In [1]: import numpy as np

In [2]: import numpy.linalg as la

In [3]: np.set_printoptions(precision=1, suppress=True, linewidth=160, floatmode="fixed")

In [4]: X = np.load("test14.npy")

In [5]: X
Out[5]: 
array([[ 0,  1, -2],
       [-1,  0, -1],
       [ 2,  1,  0]])

In [6]: la.cond(X) > 100
Out[6]: np.True_

In [7]: round(float(la.norm(X, 2) / la.norm(X)), 1)
Out[7]: 0.7

In [8]: np.argsort(-la.norm(X, axis=0).round(6), kind="stable")[:3]
Out[8]: array([0, 2, 1])

In [9]: left, sigma, VT = la.svd(X)

In [10]: print(np.argmax(sigma[:-1] / (sigma[1:] + 1e-6)) + 1)
2

In [11]: A2 = left[:, :2] @ np.diag(sigma[:2]) @ VT[:2]

In [12]: print(round(float(np.abs(X - A2).max()), 1))
0.0

In [13]: la.matrix_rank(X, rtol=0.05)
Out[13]: np.int64(2)

In [14]: A2.round(1) + 0
Out[14]: 
array([[ 0.0,  1.0, -2.0],
       [-1.0,  0.0, -1.0],
       [ 2.0,  1.0,  0.0]])

In [15]: K = np.loadtxt("m.csv", delimiter=",")

In [16]: K
Out[16]: 
array([[ 4.0,  4.0,  2.0,  3.0],
       [-4.0, -4.0, -1.0, -5.0],
       [ 8.0,  8.0,  3.0,  8.0]])

In [17]: # rows and columns are dependent

In [18]: u, v = X[2], X[0]

In [19]: u @ v
Out[19]: np.int64(1)

In [20]: u @ u
Out[20]: np.int64(5)

In [21]: pr = (u @ v) / (u @ u) * u

In [22]: print(round(la.norm(u + v) ** 2 + la.norm(u - v) ** 2, 1))
20.0

In [23]: print(pr)
[0.4 0.2 0.0]

In [24]: np.outer(u, v)
Out[24]: 
array([[ 0,  2, -4],
       [ 0,  1, -2],
       [ 0,  0,  0]])

In [25]: (v - pr) @ u
Out[25]: np.float64(0.0)

In [26]: K @ la.pinv(K) @ K
Out[26]: 
array([[ 4.0,  4.0,  2.0,  3.0],
       [-4.0, -4.0, -1.0, -5.0],
       [ 8.0,  8.0,  3.0,  8.0]])

In [27]: np.unique(K.round(6), axis=0).shape
Out[27]: (3, 4)

In [28]: la.matrix_rank(K, rtol=0.1)
Out[28]: np.int64(1)

In [29]: la.cond(K) > 100
Out[29]: np.True_

In [30]: np.argsort(-la.norm(K, axis=0).round(6), kind="stable")[:3]
Out[30]: array([3, 0, 1])

In [31]: np.round(la.norm(K, 2) / la.norm(K), 1)
Out[31]: np.float64(1.0)

In [32]: A2 = K[0, 0] * K[1:] - np.outer(K[1:, 0], K[0])

In [33]: A2
Out[33]: 
array([[ 0.0,  0.0,  4.0, -8.0],
       [ 0.0,  0.0, -4.0,  8.0]])

In [34]: print(np.flatnonzero(~A2.round(6).any(axis=1)))
[]

In [35]: E = np.array([[4.9, -1.6, 1.1],
    ...:     [-0.5, 0.2, 0.1],
    ...:     [-4.6, 1.5, 0.1],
    ...:     [2.8, -0.9, 1.1],
    ...:     [1.9, -0.6, -1.2],
    ...:     [-0.7, 0.2, -0.3],
    ...:     [0.5, -0.2, 1.1],
    ...:     [-0.6, 0.2, 0.9],
    ...:     [-0.3, 0.1, 0.6],
    ...:     [-3.6, 1.2, 0.1],
    ...:     [-1.1, 0.3, -1.1],
    ...:     [2.3, -0.8, -1.2],
    ...:     [1.0, -0.4, 1.9],
    ...:     [0.0, 0.0, -1.7],
    ...:     [0.9, -0.3, -1.9],
    ...:     [0.9, -0.3, -0.3]])

In [36]: vec = np.array([2, 0, 2])

In [37]: np.sign((E @ vec).round(6))
Out[37]: array([ 1.0, -1.0, -1.0,  1.0,  1.0, -1.0,  1.0,  1.0,  1.0, -1.0, -1.0,  1.0,  1.0, -1.0, -1.0,  1.0])

In [38]: (E @ vec).argmax()
Out[38]: np.int64(0)

In [39]: C = E[[0, 2]].astype(float)

In [40]: for _ in range(6):
    ...:     lab = la.norm(E[:, None] - C, axis=-1).argmin(axis=1)
    ...:     C = np.array([E[lab == j].mean(axis=0) for j in range(2)])
    ...: 

In [41]: lab
Out[41]: array([0, 1, 1, 0, 0, 1, 0, 1, 1, 1, 1, 0, 0, 1, 0, 0])

In [42]: C
Out[42]: 
array([[ 1.9, -0.6,  0.1],
       [-1.4,  0.5, -0.2]])

In [43]: C[1] - C[0]
Out[43]: array([-3.3,  1.1, -0.2])

In [44]: F = np.loadtxt("out10.csv", delimiter=",")

In [45]: print(F.round(1) + 0)
[[ 0.3 -8.9 -4.6]
 [-0.8 -8.8  4.7]
 [-1.2  2.0  9.7]
 [ 0.0  9.7  2.4]
 [ 1.3 -0.3 -9.9]
 [ 0.1 -9.7 -2.6]
 [-0.8  6.6  7.4]
 [ 1.0 -4.1 -9.1]
 [-0.6 -9.7  2.4]
 [-0.9  5.3  8.4]]

In [46]: left, sigma, VT = la.svd(F)

In [47]: print(sigma.round(1) + 0)
[26.1 17.9  0.0]

In [48]: print(np.argmax(sigma[:-1] / (sigma[1:] + 1e-6)) + 1)
2

In [49]: A2 = left[:, :2] @ np.diag(sigma[:2]) @ VT[:2]

In [50]: A2.round(1) + 0
Out[50]: 
array([[ 0.3, -8.9, -4.6],
       [-0.8, -8.8,  4.7],
       [-1.2,  2.0,  9.7],
       [ 0.0,  9.7,  2.4],
       [ 1.3, -0.3, -9.9],
       [ 0.1, -9.7, -2.6],
       [-0.8,  6.6,  7.4],
       [ 1.0, -4.1, -9.1],
       [-0.6, -9.7,  2.4],
       [-0.9,  5.3,  8.4]])

In [51]: la.matrix_rank(A2)
Out[51]: np.int64(2)

In [52]: print(round(float(np.abs(F - A2).max()), 1))
0.0

In [53]: la.matrix_rank(F, rtol=0.05)
Out[53]: np.int64(2)

In [54]: np.round(la.norm(F - A2, 2), 1), np.round(sigma[2], 1)
Out[54]: (np.float64(0.0), np.float64(0.0))

In [55]: la.cond(E) > 100
Out[55]: np.False_

In [56]: round(np.log10(la.cond(E)))
Out[56]: 2

In [57]: la.matrix_rank(E, rtol=0.1)
Out[57]: np.int64(2)

In [58]: np.round(la.norm(E, 2) / la.norm(E), 1)
Out[58]: np.float64(0.9)

In [59]: print([round(float(x), 1) for x in la.svd(F, compute_uv=False)[:3]])
[26.1, 17.9, 0.0]

In [60]: J = np.load("layer9.npy")

In [61]: J
Out[61]: 
array([[-2.0,  0.0,  0.0],
       [ 0.0, -2.0,  0.0],
       [ 0.0,  0.0, -2.0]])

In [62]: # triangular

In [63]: (J != 0).astype(int)
Out[63]: 
array([[1, 0, 0],
       [0, 1, 0],
       [0, 0, 1]])

In [64]: J @ J
Out[64]: 
array([[4.0, 0.0, 0.0],
       [0.0, 4.0, 0.0],
       [0.0, 0.0, 4.0]])

In [65]: np.flatnonzero(la.matrix_power((J != 0) + (J.T != 0) + np.eye(3), 3)[1])
Out[65]: array([1])

In [66]: M = np.vander(np.arange(2) - 1, 2, increasing=True)

In [67]: M
Out[67]: 
array([[ 1, -1],
       [ 1,  0]])

In [68]: u = np.array([0, 3])

In [69]: A2 = M + np.outer(u, np.eye(2)[1])

In [70]: np.round(la.det(A2) / la.det(M), 1), round(1 + la.solve(M, u)[1], 1)
Out[70]: (np.float64(4.0), np.float64(4.0))
